$ python3 -q
>>> import numpy as np
>>> np.set_printoptions(precision=2, suppress=True, linewidth=120)
>>> def rnd(a):
...     return np.round(a, 2) + 0
... 
>>> data = np.loadtxt("sample14.csv", delimiter=",")
>>> print(data)
[[62. -1.  0. -1.  0.]
 [-1. 42. -2. -2.  3.]
 [ 2. -3. 23.  1. -1.]
 [-2. -1. -1. 23.  1.]
 [-2. -3.  2. -1. 18.]]
>>> rng = np.random.default_rng(35)
>>> labels = rng.permutation(5)
>>> print(labels)
[1 2 0 3 4]
>>> A2 = data[labels][:, labels]
>>> print(np.trace(A2))
168.0
>>> print(np.diag(A2))
[42. 23. 62. 23. 18.]
>>> print(np.allclose(A2, data))
False
>>> U, sv, Vh = np.linalg.svd(data, full_matrices=False)
>>> print(np.abs(U[:, 0]).round(6).argmax())
0
>>> print(rnd(np.sqrt((sv ** 2).sum())), rnd(np.linalg.norm(data)))
83.96 83.96
>>> print(rnd(np.abs(Vh[0])))
[1.   0.05 0.02 0.03 0.01]
>>> print(rnd(U.T @ U))
[[1. 0. 0. 0. 0.]
 [0. 1. 0. 0. 0.]
 [0. 0. 1. 0. 0.]
 [0. 0. 0. 1. 0.]
 [0. 0. 0. 0. 1.]]
>>> print(rnd(sv / sv[0]))
[1.   0.68 0.37 0.36 0.29]
>>> print(rnd(np.cumsum(sv ** 2) / np.sum(sv ** 2)))
[0.55 0.81 0.88 0.95 1.  ]
>>> w1 = np.array([[1, -3, -1, -3],
...     [1, -3, -1, 4],
...     [1, 3, -5, 1],
...     [1, -1, -1, 4],
...     [5, 0, -3, 5]])
>>> beta = np.array([9, 0, 7, 8])
>>> hid = np.maximum(data @ w1 + beta, 0)
>>> print(hid)
[[ 69.   0.   0.   0.]
 [ 61.   0.   0. 184.]
 [ 27.  71.   0.  12.]
 [ 33.   0.   0. 106.]
 [ 95.  22.   0.  90.]]
>>> print(np.linalg.matrix_rank(hid))
3
>>> print((hid > 0).mean(axis=0))
[1.  0.4 0.  0.8]
>>> Z = np.array([[0, 2, 0], [-1, -1, -1], [-2, 1, 1], [1, -2, 1]])
>>> print((hid @ Z).round(6).argmax(axis=1))
[1 0 1 0 0]
>>> F = np.array([[-3, 1, 1, 2, 1, -2, 0, -1],
...     [2, 3, 0, -3, -3, 2, -3, -1],
...     [2, 3, -1, -2, 2, -1, -1, 3],
...     [1, 0, -2, -2, 2, -1, 2, -1],
...     [0, 2, 1, 3, 0, 2, -2, 2],
...     [-2, -2, -3, 3, 1, 3, 1, 2]]) * (rng.random((6, 8)) < 0.3)
>>> print(F)
[[ 0  0  1  2  0  0  0  0]
 [ 0  3  0  0 -3  2 -3  0]
 [ 0  3  0 -2  0  0  0  3]
 [ 0  0 -2 -2  0 -1  0  0]
 [ 0  0  0  0  0  2 -2  0]
 [-2  0  0  3  0  0  0  2]]
>>> print(rnd(np.linalg.norm(F)))
9.59
>>> print(np.abs(F).max())
3
>>> print(np.unravel_index(np.abs(F).argmax(), F.shape))
(np.int64(1), np.int64(1))
>>> print(rnd(F.mean(axis=0)))
[-0.33  1.   -0.17  0.17 -0.5   0.5  -0.83  0.83]
>>> print(np.count_nonzero(F))
17
>>> A2 = F / np.linalg.norm(F, axis=1)
Traceback (most recent call last):
  File "<python-input-34>", line 1, in <module>
    A2 = F / np.linalg.norm(F, axis=1)
         ~~^~~~~~~~~~~~~~~~~~~~~~~~~~~
ValueError: operands could not be broadcast together with shapes (6,8) (6,) 
>>> A2 = F / np.linalg.norm(F, axis=1, keepdims=True)
>>> C2 = A2 @ A2.T
>>> print(np.argwhere(np.triu(np.abs(C2) > 0.95, 1)))
[]
>>> x = np.array([2, 0, 0, 0, 0, 2, 2, 3])
>>> a = np.maximum(F @ x, 0)
>>> print(np.maximum(F @ (3 * x), 0))
[ 0  0 27  0  0  6]
>>> print(a)
[0 0 9 0 0 2]
>>> print(F.T @ a)
[ -4  27   0 -12   0   0   0  31]
>>> print(F.reshape(2, -1))
[[ 0  0  1  2  0  0  0  0  0  3  0  0 -3  2 -3  0  0  3  0 -2  0  0  0  3]
 [ 0  0 -2 -2  0 -1  0  0  0  0  0  0  0  2 -2  0 -2  0  0  3  0  0  0  2]]
>>> print(F.ravel(order="F"))
[ 0  0  0  0  0 -2  0  3  3  0  0  0  1  0  0 -2  0  0  2  0 -2 -2  0  3  0 -3  0  0  0  0  0  2  0 -1  2  0  0 -3  0
  0 -2  0  0  0  3  0  0  2]
>>> print(F.reshape(-1, 2))
[[ 0  0]
 [ 1  2]
 [ 0  0]
 [ 0  0]
 [ 0  3]
 [ 0  0]
 [-3  2]
 [-3  0]
 [ 0  3]
 [ 0 -2]
 [ 0  0]
 [ 0  3]
 [ 0  0]
 [-2 -2]
 [ 0 -1]
 [ 0  0]
 [ 0  0]
 [ 0  0]
 [ 0  2]
 [-2  0]
 [-2  0]
 [ 0  3]
 [ 0  0]
 [ 0  2]]
>>> blk = F.reshape(6, 2, -1)
>>> print(np.swapaxes(blk, 1, 2)[2])
[[ 0  0]
 [ 3  0]
 [ 0  0]
 [-2  3]]
>>> print(np.einsum("ihd,ihd->ih", blk, blk))
[[ 5  0]
 [ 9 22]
 [13  9]
 [ 8  1]
 [ 0  8]
 [13  4]]
>>> E = np.load("run6.npy")
>>> print(E)
[[ 1 -1  1 -1 -1  1 -1  1]
 [ 1  1 -1 -1 -1 -1  1  1]
 [ 1 -1 -1  1  1 -1 -1  1]
 [ 1  1 -1 -1  1  1 -1 -1]
 [ 1 -1 -1  1 -1  1  1 -1]]
>>> th = np.radians(163)
>>> Rm = np.eye(8)
>>> Rm[2, 2] = Rm[0, 0] = np.cos(th)
>>> Rm[2, 0], Rm[0, 2] = -np.sin(th), np.sin(th)
>>> print(rnd(Rm))
[[-0.96  0.    0.29  0.    0.    0.    0.    0.  ]
 [ 0.    1.    0.    0.    0.    0.    0.    0.  ]
 [-0.29  0.   -0.96  0.    0.    0.    0.    0.  ]
 [ 0.    0.    0.    1.    0.    0.    0.    0.  ]
 [ 0.    0.    0.    0.    1.    0.    0.    0.  ]
 [ 0.    0.    0.    0.    0.    1.    0.    0.  ]
 [ 0.    0.    0.    0.    0.    0.    1.    0.  ]
 [ 0.    0.    0.    0.    0.    0.    0.    1.  ]]
>>> A2 = E @ Rm.T
>>> print(np.allclose(np.linalg.norm(E, axis=1), np.linalg.norm(A2, axis=1)))
True
>>> print(rnd(np.linalg.det(Rm)), rnd(np.trace(Rm)))
1.0 4.09
>>> u = np.array([-2, 1, 2, 1, -1, 0, 1, -2])
>>> A2 = Rm + np.outer(u, np.eye(8)[3])
>>> print(np.linalg.matrix_rank(A2 - Rm))
1
>>> print(rnd(np.linalg.det(A2) / np.linalg.det(Rm)), rnd(1 + np.linalg.solve(Rm, u)[3]))
2.0 2.0
>>> print(rnd(A2))
[[-0.96  0.    0.29 -2.    0.    0.    0.    0.  ]
 [ 0.    1.    0.    1.    0.    0.    0.    0.  ]
 [-0.29  0.   -0.96  2.    0.    0.    0.    0.  ]
 [ 0.    0.    0.    2.    0.    0.    0.    0.  ]
 [ 0.    0.    0.   -1.    1.    0.    0.    0.  ]
 [ 0.    0.    0.    0.    0.    1.    0.    0.  ]
 [ 0.    0.    0.    1.    0.    0.    1.    0.  ]
 [ 0.    0.    0.   -2.    0.    0.    0.    1.  ]]
>>> print(np.linalg.matrix_rank(np.linalg.inv(A2) - np.linalg.inv(Rm), tol=1e-8))
1
